% python3 -q
>>> import numpy as np
>>> np.set_printoptions(suppress=True, linewidth=100)
>>> feats = np.load("mat.npy")
>>> feats
array([[  1.2,   1.9,  -3.6,   2.1,  -1.1,   3.6,   1.2,  -2.6,  -2.7,  -2.9,   2.3,  -0.6,   3.8,
         -2.3],
       [  0.5,   1.2,  -3.5,   1.5,  -0.2,   4.7,   2.2,  -2.6,  -3.1,  -2. ,   3.2,  -4.5,   5.3,
         -4. ],
       [  2.2,   0.8,  -1.3,   2.5,  -0.6,   3.4,   1.5,  -2.5,  -3.6,  -3.4,   1.6,  -2.4,   4.1,
         -2.3],
       [  1. ,   1. ,  -4.1,   1.2,   0.3,   5.4,   2.2,  -3.9,  -2.2,  -3.1,   2.1,  -2.3,   4.8,
         -2.1],
       [  1.7,   0.7,  -4.5,   2.1,  -0.6,   4.3,   3. ,  -4.1,  -2.9,  -3. ,   1.8,  -2.2,   5. ,
         -1.4],
       [  0.5,  -1.8,   1.5,   3.6,  -1.2,   2.1,   2.4,  -2.8,  -4. ,   3.3,  -7. ,  -4.4,  -2.6,
          0. ],
       [  0.7,   2.7,  -5.7,  -7.1,   0.1,   8. ,  -2.7,  -5.3,   0.4,   6.1,  -0.8,  -2.8,  -5.4,
         -7.1],
       [ -1.8,  -1.6,  -0.1,   2.3,  -0.4,   4.7,   2. ,  -2.7,  -4.1,   3.5,  -7.8,  -4.4,  -2.9,
         -1.7],
       [ -0.5,  -1.6,   2.7,   4.8,  -0.6,   4. ,   3.6,  -1.9,  -4.2,   0.8,  -7.6,  -3.7,  -1.7,
         -1.3],
       [ -0.7,  -1.6,   3.2,   3.4,   0.6,   3.6,   3.3,  -3.4,  -3.4,   1.1,  -5.7,  -1.4,  -2.8,
         -1.1],
       [ -0.4,  -3.6,   2.5,   3.1,   0. ,   4.7,   2.9,  -4.8,  -2.4,   0.4,  -8.3,  -3.6,  -4.1,
         -1.5],
       [ -1.6,  -2.3,   1.4,   4. ,  -1. ,   3. ,   4.8,  -4.2,  -3.6,   3.1,  -6.2,  -4.8,  -1.5,
         -1.4],
       [  0.9,   2.2,  -4.1,   2.8,  -2.4,   4.8,   1.7,  -3. ,  -1.3,  -4.3,   1. ,  -3.6,   5. ,
         -2.9],
       [  0.8,   2.5,  -5.3,  -7.3,   0. ,  10.3,  -1.9,  -5.9,   1.2,   6. ,  -1.1,  -1.8,  -2.9,
         -7.2],
       [ -2.9,  -2.1,   0.8,   4.1,  -0.7,   4.5,   3.1,  -2.8,  -4.1,   2.8,  -6. ,  -3.1,  -2.2,
         -1.3],
       [  0. ,  -2. ,   1.4,   5.1,   0.3,   5.4,   5.1,  -3. ,  -4.8,   2.1,  -6.4,  -4.1,  -2.5,
         -1.6],
       [  0. ,   2.1,  -5.2,  -8.5,   1.5,   9.5,  -0.4,  -4.4,  -0.9,   7. ,   0.2,  -3.6,  -4. ,
         -7.4],
       [ -1.2,  -0.2,   1.2,   5.1,  -2.4,   4.6,   3.6,  -4.2,  -3.4,   3.6,  -6. ,  -3.9,  -3. ,
         -0.5],
       [ -1. ,   2.4,   2.6,   4.2,  -0.5,   4.4,   2.5,  -3.7,  -2.7,   2. ,  -7.4,  -4.6,  -3.7,
         -1.4],
       [ -0.1,   1.6,  -6.7,   2.6,  -0.8,   5.4,   3.9,  -2.8,  -2.9,  -2.8,   2. ,  -1.1,   5.8,
         -0.5],
       [  0.5,   2.9,  -3.3,   0.9,  -2. ,   4.6,   2.6,  -2.9,  -3.2,  -4. ,   0.2,  -0.8,   4.6,
         -3.4],
       [  1.5,   3.4,  -5. ,  -5.9,   0.7,   9. ,  -0.9,  -4.7,  -0.8,   4.6,  -1.7,  -1.9,  -4.8,
        -10. ],
       [  0.3,   1.4,  -5.1,   2.6,  -2.2,   5.5,   0.6,  -1.1,  -2.1,  -3.4,   2.8,  -3. ,   1.9,
         -1.5],
       [ -0.4,   3.1,  -3.4,   2.4,   1. ,   5.3,   3.1,  -3.5,  -3.9,  -3. ,   2.9,  -1.3,   3.5,
         -1.3],
       [ -0.5,  -3.4,   0.5,   4.9,   1. ,   4. ,   2.8,  -4.9,  -0.1,   2.7,  -7.4,  -3.2,  -2.4,
         -1.9],
       [ -2. ,  -0.1,   1.7,   4. ,   0.2,   2.3,   1.4,  -4.7,  -4.2,   3. ,  -6.9,  -5.1,  -4.9,
         -2.9],
       [  0.7,   3.7,  -4.5,   2. ,  -0.7,   2.2,   2.8,  -4.3,  -4.7,  -2.6,   0. ,  -0.7,   4.5,
         -2.3]])
>>> x0 = np.array([2, 6, 2, 3, 5, 3, 4, 1, 0, 9, 7, 2, 3, 2])
>>> rhs = feats @ x0
>>> np.round(np.linalg.solve(feats.T @ feats, feats.T @ rhs), 1) + 0
array([2., 6., 2., 3., 5., 3., 4., 1., 0., 9., 7., 2., 3., 2.])
>>> np.round(np.linalg.lstsq(feats, rhs)[0], 1) + 0
array([2., 6., 2., 3., 5., 3., 4., 1., 0., 9., 7., 2., 3., 2.])
>>> rng = np.random.default_rng(51213)
>>> rhs = rhs + 0.1 * rng.normal(size=27)
>>> rhs.round(1)
array([ 15.8,  28.1,   8.4,  18.5,  16.2, -24.9,   6.6, -33.2, -30.2, -14.2, -64.2, -15.6,  -8.3,
        21.2, -17. ,  -3.7,  37. ,  -1.3,  -9.6,  31.8,  -3.5,   9.1,  -0.9,  46.6, -27.2, -32.3,
        14.8])
>>> coef, *_ = np.linalg.lstsq(feats, rhs)
>>> coef.round(1) + 0
array([2., 6., 2., 3., 5., 3., 4., 1., 0., 9., 7., 2., 3., 2.])
>>> coef.round()
array([2., 6., 2., 3., 5., 3., 4., 1., 0., 9., 7., 2., 3., 2.])
>>> [round(float(np.linalg.norm(np.linalg.solve(feats.T @ feats + lam * np.eye(14), feats.T @ rhs))), 2) for lam in (0, 1, 10, 100)]
[15.84, 15.0, 10.79, 4.16]
>>> proj = feats @ np.linalg.solve(feats.T @ feats, feats.T)
>>> np.round(np.trace(proj), 1)
np.float64(14.0)
>>> np.round(np.diag(proj), 1)
array([0.3, 0.6, 0.5, 0.3, 0.3, 0.5, 0.4, 0.5, 0.3, 0.3, 0.7, 0.5, 0.5, 0.6, 0.5, 0.5, 0.6, 0.6,
       0.7, 0.5, 0.5, 0.7, 0.7, 0.5, 0.8, 0.6, 0.6])
>>> out = np.array([[0, 0, 2, 1, 0, 2, 0], [2, 0, 0, 2, 2, 2, 0], [1, 0, 1, 2, 2, 0, 2]])
>>> mat = out.T @ out
>>> mat
array([[5, 0, 1, 6, 6, 4, 2],
       [0, 0, 0, 0, 0, 0, 0],
       [1, 0, 5, 4, 2, 4, 2],
       [6, 0, 4, 9, 8, 6, 4],
       [6, 0, 2, 8, 8, 4, 4],
       [4, 0, 4, 6, 4, 8, 0],
       [2, 0, 2, 4, 4, 0, 4]])
>>> w, V = np.linalg.eigh(mat)
>>> x0 = np.array([9, 2, -8, -1, 7, -5, 3])
>>> np.round(V * np.abs(w) @ V.T, 1) + 0
array([[5., 0., 1., 6., 6., 4., 2.],
       [0., 0., 0., 0., 0., 0., 0.],
       [1., 0., 5., 4., 2., 4., 2.],
       [6., 0., 4., 9., 8., 6., 4.],
       [6., 0., 2., 8., 8., 4., 4.],
       [4., 0., 4., 6., 4., 8., 0.],
       [2., 0., 2., 4., 4., 0., 4.]])
>>> np.abs(mat).sum(axis=1).max(), round(float(np.abs(w).max()), 1)
(np.int64(37), 27.8)
>>> np.round(V * np.maximum(w, 0) @ V.T, 1) + 0
array([[5., 0., 1., 6., 6., 4., 2.],
       [0., 0., 0., 0., 0., 0., 0.],
       [1., 0., 5., 4., 2., 4., 2.],
       [6., 0., 4., 9., 8., 6., 4.],
       [6., 0., 2., 8., 8., 4., 4.],
       [4., 0., 4., 6., 4., 8., 0.],
       [2., 0., 2., 4., 4., 0., 4.]])
>>> np.round(np.linalg.eigvalsh(mat[1:, 1:]), 1) + 0
array([ 0. ,  0. ,  0. ,  3.5,  6.7, 23.9])
>>> Q, r_ = np.linalg.qr(feats)
>>> round(float(np.trace(Q @ Q.T)), 1)
14.0
>>> Q.shape, r_.shape
((27, 14), (14, 14))
>>> round(float(abs(r_[0, 0])), 1), round(np.linalg.norm(feats[:, 0]), 1)
(6.1, np.float64(6.1))
>>> np.round(np.abs(np.diag(r_)), 1)
array([ 6.1,  9.9, 11.7, 19.2,  4.4, 19.1,  4.7,  6. ,  5.5,  7.3,  6.2,  5.1,  4.4,  4.6])
>>> np.allclose(mat, mat.T)
True
>>> np.linalg.matrix_power(mat, 3)
array([[3176,    0, 2024, 4668, 4136, 3280, 1920],
       [   0,    0,    0,    0,    0,    0,    0],
       [2024,    0, 1452, 3058, 2640, 2244, 1232],
       [4668,    0, 3058, 6909, 6092, 4878, 2848],
       [4136,    0, 2640, 6092, 5408, 4232, 2544],
       [3280,    0, 2244, 4878, 4232, 3620, 1904],
       [1920,    0, 1232, 2848, 2544, 1904, 1248]])
>>> np.allclose(mat @ mat.T, mat.T @ mat)
True
>>> np.round(np.sort(np.abs(np.linalg.eigvals(mat))), 1) + 0
array([ 0. ,  0. ,  0. ,  0. ,  4.4,  6.8, 27.8])
>>> round(np.linalg.det(mat), 1)
np.float64(0.0)
>>> (mat + mat.T) / 2
array([[5., 0., 1., 6., 6., 4., 2.],
       [0., 0., 0., 0., 0., 0., 0.],
       [1., 0., 5., 4., 2., 4., 2.],
       [6., 0., 4., 9., 8., 6., 4.],
       [6., 0., 2., 8., 8., 4., 4.],
       [4., 0., 4., 6., 4., 8., 0.],
       [2., 0., 2., 4., 4., 0., 4.]])
>>> np.trace(mat)
np.int64(39)
>>> mat @ mat
array([[118,   0,  66, 168, 152, 116,  68],
       [  0,   0,   0,   0,   0,   0,   0],
       [ 66,   0,  66, 110,  88,  88,  44],
       [168,   0, 110, 249, 220, 174, 104],
       [152,   0,  88, 220, 200, 144,  96],
       [116,   0,  88, 174, 144, 148,  56],
       [ 68,   0,  44, 104,  96,  56,  56]])
>>> rk = np.linalg.matrix_rank(mat)
>>> rk
np.int64(3)
>>> N = np.linalg.svd(mat)[2][rk:].T
>>> [int(np.linalg.matrix_rank(mat[:i])) for i in range(1, len(mat) + 1)]
[1, 1, 2, 3, 3, 3, 3]
>>> np.linalg.matrix_rank(mat.T @ mat), np.linalg.matrix_rank(mat @ mat.T)
(np.int64(3), np.int64(3))
>>> J = np.load("x.npy")
>>> J
array([[-9, -9,  0,  7, -3,  6, -4],
       [-8, -2, -1,  7,  4,  8, -6],
       [ 0, -5, -3,  2, -9, -4, -3],
       [-7,  8,  7,  5,  9,  9,  8],
       [-3,  7,  2, -1,  0, -5, -4],
       [ 6,  0,  8, -1,  0,  7,  6],
       [ 8, -6,  8, -7,  6, -4, -1]])
>>> Q, r_ = np.linalg.qr(J)
>>> Q.shape, r_.shape
((7, 7), (7, 7))
>>> np.round(Q.T @ Q, 1) + 0
array([[1., 0., 0., 0., 0., 0., 0.],
       [0., 1., 0., 0., 0., 0., 0.],
       [0., 0., 1., 0., 0., 0., 0.],
       [0., 0., 0., 1., 0., 0., 0.],
       [0., 0., 0., 0., 1., 0., 0.],
       [0., 0., 0., 0., 0., 1., 0.],
       [0., 0., 0., 0., 0., 0., 1.]])
>>> round(float(abs(r_[0, 0])), 1), round(float(np.linalg.norm(J[:, 0])), 1)
(17.4, 17.4)
>>> np.round(np.abs(np.diag(r_)), 1)
array([17.4, 16. , 13. ,  4.9,  9.4,  4.2,  7. ])
>>> np.round(Q @ r_, 1) + 0
array([[-9., -9.,  0.,  7., -3.,  6., -4.],
       [-8., -2., -1.,  7.,  4.,  8., -6.],
       [ 0., -5., -3.,  2., -9., -4., -3.],
       [-7.,  8.,  7.,  5.,  9.,  9.,  8.],
       [-3.,  7.,  2., -1.,  0., -5., -4.],
       [ 6.,  0.,  8., -1.,  0.,  7.,  6.],
       [ 8., -6.,  8., -7.,  6., -4., -1.]])
>>> X = np.array([[3, 4, 5, 6, 7],
...     [8, 9, 10, 11, 12],
...     [13, 14, 15, 16, 17],
...     [18, 19, 20, 21, 22],
...     [23, 24, 25, 26, 27],
...     [28, 29, 30, 31, 32],
...     [33, 34, 35, 36, 37],
...     [38, 39, 40, 41, 42],
...     [43, 44, 45, 46, 47]])
>>> X
array([[ 3,  4,  5,  6,  7],
       [ 8,  9, 10, 11, 12],
       [13, 14, 15, 16, 17],
       [18, 19, 20, 21, 22],
       [23, 24, 25, 26, 27],
       [28, 29, 30, 31, 32],
       [33, 34, 35, 36, 37],
       [38, 39, 40, 41, 42],
       [43, 44, 45, 46, 47]])
>>> # rank 2
>>> out = X / np.sqrt((X ** 2).mean(axis=1, keepdims=True))
>>> np.linalg.matrix_rank(out) == np.linalg.matrix_rank(X)
np.True_
>>> X - X.mean(axis=1, keepdims=True)
array([[-2., -1.,  0.,  1.,  2.],
       [-2., -1.,  0.,  1.,  2.],
       [-2., -1.,  0.,  1.,  2.],
       [-2., -1.,  0.,  1.,  2.],
       [-2., -1.,  0.,  1.,  2.],
       [-2., -1.,  0.,  1.,  2.],
       [-2., -1.,  0.,  1.,  2.],
       [-2., -1.,  0.,  1.,  2.],
       [-2., -1.,  0.,  1.,  2.]])
